% python3 -q
>>> import numpy as np
>>> from numpy import linalg as LA
>>> np.set_printoptions(precision=1, suppress=True, linewidth=160)
>>> F = np.array([[-3, 5, 3, -3, 0],
...     [5, 2, 2, -1, 0],
...     [-5, 5, 4, 4, 0],
...     [3, 1, -1, 3, 0],
...     [0, 0, 0, 0, -4]])
>>> print(np.allclose(F, F.T))
False
>>> print(np.allclose(F @ F.T, F.T @ F))
False
>>> print(np.trace(F))
2
>>> print(LA.matrix_power(F, 4))
[[ 556  585  496  559    0]
 [ -88 1390  924  542    0]
 [ 762 1199  965  192    0]
 [ -92  601  588   67    0]
 [   0    0    0    0  256]]
>>> F.inv()
Traceback (most recent call last):
  File "<python-input-8>", line 1, in <module>
    F.inv()
    ^^^^^
AttributeError: 'numpy.ndarray' object has no attribute 'inv'
>>> u = np.array([2, 2, 2, 0, 2])
>>> X = -3 * np.eye(5) + np.outer(u, u)
>>> print(X)
[[ 1.  4.  4.  0.  4.]
 [ 4.  1.  4.  0.  4.]
 [ 4.  4.  1.  0.  4.]
 [ 0.  0.  0. -3.  0.]
 [ 4.  4.  4.  0.  1.]]
>>> print(np.einsum("ii->", X))
1.0
>>> print(np.round(LA.det(X.T), 1))
1053.0
>>> print(np.round(LA.det(X), 1))
1053.0
>>> LA.determinant(X)
Traceback (most recent call last):
  File "<python-input-15>", line 1, in <module>
    LA.determinant(X)
    ^^^^^^^^^^^^^^
AttributeError: module 'numpy.linalg' has no attribute 'determinant'
>>> assert X == X.T
Traceback (most recent call last):
  File "<python-input-16>", line 1, in <module>
    assert X == X.T
           ^^^^^^^^
ValueError: The truth value of an array with more than one element is ambiguous. Use a.any() or a.all()
>>> feats = np.loadtxt("x.csv", delimiter=",")
>>> print(feats)
[[1.  0.  0.  0. ]
 [0.5 0.5 0.  0. ]
 [0.  0.  1.  0. ]
 [0.  0.2 0.2 0.5]]
>>> print(LA.matrix_power(feats - np.diag(np.diag(feats)), 4))
[[0. 0. 0. 0.]
 [0. 0. 0. 0.]
 [0. 0. 0. 0.]
 [0. 0. 0. 0.]]
>>> print(feats @ feats)
[[1.  0.  0.  0. ]
 [0.8 0.2 0.  0. ]
 [0.  0.  1.  0. ]
 [0.1 0.2 0.4 0.2]]
>>> print(np.sort(LA.eigvals(feats)))
[0.5 0.5 1.  1. ]
>>> ev, evecs = LA.eig(feats)
>>> print(ev)
[0.5 0.5 1.  1. ]
>>> print(np.sort(LA.eigvals(LA.inv(feats))))
[1. 1. 2. 2.]
>>> print(np.round(np.prod(ev), 1))
0.2
>>> print(np.sort(np.abs(LA.eigvals(feats))))
[0.5 0.5 1.  1. ]
>>> print(LA.matrix_power(feats, 3))
[[1.  0.  0.  0. ]
 [0.9 0.1 0.  0. ]
 [0.  0.  1.  0. ]
 [0.2 0.2 0.4 0.1]]
>>> print(round(float(LA.det(feats)), 1))
0.2
>>> print(np.round(np.abs(LA.eigvals(feats)).max(), 1))
1.0
>>> print(np.allclose(feats @ feats.T, feats.T @ feats))
False
>>> print(np.allclose(feats, feats.T))
False
>>> LA.determinant(feats)
Traceback (most recent call last):
  File "<python-input-32>", line 1, in <module>
    LA.determinant(feats)
    ^^^^^^^^^^^^^^
AttributeError: module 'numpy.linalg' has no attribute 'determinant'
>>> u = np.array([2, 2, 2, 0])
>>> E = 2 * np.eye(4) + np.outer(u, u)
>>> print(E)
[[6. 4. 4. 0.]
 [4. 6. 4. 0.]
 [4. 4. 6. 0.]
 [0. 0. 0. 2.]]
>>> x0 = np.array([0, 2, 3, 1])
>>> y = E @ x0
>>> beta, lr = np.zeros(4), 1 / LA.norm(E, 2) ** 2
>>> for i in range(5):
...     beta -= lr * E.T @ (E @ beta - y)
...     if i % 1 == 0: print(i, round(LA.norm(E @ beta - y), 1))
... 
0 4.7
1 4.6
2 4.5
3 4.4
4 4.3
>>> print(np.round(LA.cond(E), 1))
7.0
>>> print((E + E.T) / 2)
[[6. 4. 4. 0.]
 [4. 6. 4. 0.]
 [4. 4. 6. 0.]
 [0. 0. 0. 2.]]
>>> print(np.allclose(E @ E.T, E.T @ E))
True
>>> print(LA.matrix_power(E, 2))
[[68. 64. 64.  0.]
 [64. 68. 64.  0.]
 [64. 64. 68.  0.]
 [ 0.  0.  0.  4.]]
>>> print(round(LA.det(E), 1))
112.0
>>> print(np.trace(E))
20.0
>>> print(np.allclose(E, E.T))
True
>>> print(round(float(np.abs(LA.eigvals(E)).max()), 1))
14.0
>>> print((E - E.T) / 2)
[[0. 0. 0. 0.]
 [0. 0. 0. 0.]
 [0. 0. 0. 0.]
 [0. 0. 0. 0.]]
>>> Q, R = LA.qr(E)
>>> print(round(abs(R[0, 0]), 1), round(LA.norm(E[:, 0]), 1))
8.2 8.2
>>> print(np.allclose(R.T @ R, E.T @ E))
True
>>> A2 = E[0, 0] * E[1:] - np.outer(E[1:, 0], E[0])
>>> print(A2)
[[ 0. 20.  8.  0.]
 [ 0.  8. 20.  0.]
 [ 0.  0.  0. 12.]]
>>> print(E[:, 0] / E[0, 0])
[1.  0.7 0.7 0. ]
>>> print(LA.matrix_rank(A2), LA.matrix_rank(E))
3 4
>>> print(np.flatnonzero(~A2.round(6).any(axis=1)))
[]
>>> A2 = X / LA.norm(X, axis=1, keepdims=True)
>>> gram = A2 @ A2.T
>>> print(LA.norm(A2, axis=1))
[1. 1. 1. 1. 1.]
>>> print(gram[4])
[0.8 0.8 0.8 0.  1. ]
>>> print(np.argwhere(np.triu(np.abs(gram) > 0.95, 1)))
[]
>>> print((gram - 2 * np.eye(5)).round(6).argmax(axis=1))
[1 0 0 0 0]
>>> print(np.degrees(np.arccos(np.clip(gram[4, 3], -1, 1))))
90.0
>>> print((np.abs(gram) > 0.9).astype(int))
[[1 0 0 0 0]
 [0 1 0 0 0]
 [0 0 1 0 0]
 [0 0 0 1 0]
 [0 0 0 0 1]]
>>> W2 = np.array([[-5, 3, 0]])
>>> rng = np.random.default_rng(918)
>>> data = rng.normal(size=(24, 1)) @ W2 + np.array([0, 2, -3])
>>> print(data)
[[ -0.8   2.5  -3. ]
 [  2.7   0.4  -3. ]
 [ -4.4   4.6  -3. ]
 [  0.1   1.9  -3. ]
 [  6.1  -1.7  -3. ]
 [ -3.2   3.9  -3. ]
 [  4.7  -0.8  -3. ]
 [  2.8   0.3  -3. ]
 [ -3.4   4.1  -3. ]
 [ -3.    3.8  -3. ]
 [ -9.8   7.9  -3. ]
 [  0.5   1.7  -3. ]
 [ 10.8  -4.5  -3. ]
 [  1.2   1.3  -3. ]
 [ -2.7   3.6  -3. ]
 [  2.1   0.7  -3. ]
 [  0.1   1.9  -3. ]
 [ -0.4   2.2  -3. ]
 [-15.5  11.3  -3. ]
 [ -1.7   3.   -3. ]
 [ -3.3   4.   -3. ]
 [ -5.9   5.6  -3. ]
 [  3.9  -0.4  -3. ]
 [ -4.4   4.6  -3. ]]
>>> u, g = data[5], data[14]
>>> print(round(float(u @ u), 1))
34.8
>>> print(round(float(u @ g), 1))
31.8
>>> p = (u @ g) / (u @ u) * u
>>> print(LA.matrix_rank(np.outer(u, g)))
1
>>> print(np.outer(u, g))
[[  8.6 -11.6   9.6]
 [-10.5  14.2 -11.8]
 [  8.1 -10.8   9. ]]
>>> print(round((g - p) @ u, 1))
0.0
>>> print(round(LA.norm(u + g) ** 2 + LA.norm(u - g) ** 2, 1))
128.1
>>> M = np.load("dump.npy")
>>> print(M)
[[0 1 1 1 0]
 [1 0 0 0 0]
 [1 0 0 0 0]
 [1 0 0 0 1]
 [0 0 0 1 0]]
>>> idx = rng.permutation(5)
>>> print(idx)
[2 3 0 1 4]
>>> A2 = M[idx][:, idx]
>>> print(round(LA.det(A2), 1), round(LA.det(M[idx]), 1))
0.0 0.0
>>> print(np.diag(A2))
[0 0 0 0 0]
>>> print(np.round(np.sort(np.abs(LA.eigvals(A2))), 1) + 0)
[0.  0.8 0.8 1.8 1.8]
>>> print(np.allclose(A2, M))
False
>>> rank = LA.matrix_rank(M)
>>> print(rank)
4
>>> null = LA.svd(M)[2][rank:].T
>>> print(np.round(M @ null, 1) + 0)
[[0.]
 [0.]
 [0.]
 [0.]
 [0.]]
>>> print(LA.matrix_rank(M.T @ M), LA.matrix_rank(M @ M.T))
4 4
>>> print(null.shape)
(5, 1)
>>> print([int(LA.matrix_rank(M[:i])) for i in range(1, len(M) + 1)])
[1, 2, 2, 3, 4]
>>> print(np.argsort(-LA.norm(M, axis=0).round(6), kind="stable")[:3])
[0 3 1]
>>> print(round(float(LA.norm(M, 2) / LA.norm(M)), 1))
0.7
>>> print([round(float(x), 1) for x in LA.svd(M, compute_uv=False)[:3]])
[1.8, 1.8, 0.8]
>>> J = np.load("m.npy")
>>> print(J)
[[ 33 -26 -24  33 -16]
 [-26  26  18 -34  22]
 [-24  18  30 -24  14]
 [ 33 -34 -24  45 -32]
 [-16  22  14 -32  40]]
>>> left, sv, Vh = LA.svd(J)
>>> evecs = Vh[:(sv > 1e-8).sum()]
>>> x0 = J[3] + -3 * J[2] + rng.integers(2) * np.eye(5)[3]
>>> print(x0)
[ 105.  -88. -114.  118.  -74.]
>>> print(np.round(evecs.T @ evecs, 1) + 0)
[[ 1.   0.   0.   0.   0. ]
 [ 0.   0.4  0.  -0.5 -0.1]
 [ 0.   0.   1.   0.   0. ]
 [ 0.  -0.5  0.   0.6 -0.1]
 [ 0.  -0.1  0.  -0.1  1. ]]
>>> print(np.allclose(evecs.T @ evecs @ x0, x0))
False
>>> print(round(LA.norm(x0 - evecs.T @ evecs @ x0), 1))
0.6
>>> print(LA.matrix_rank(np.vstack([J, x0])))
5
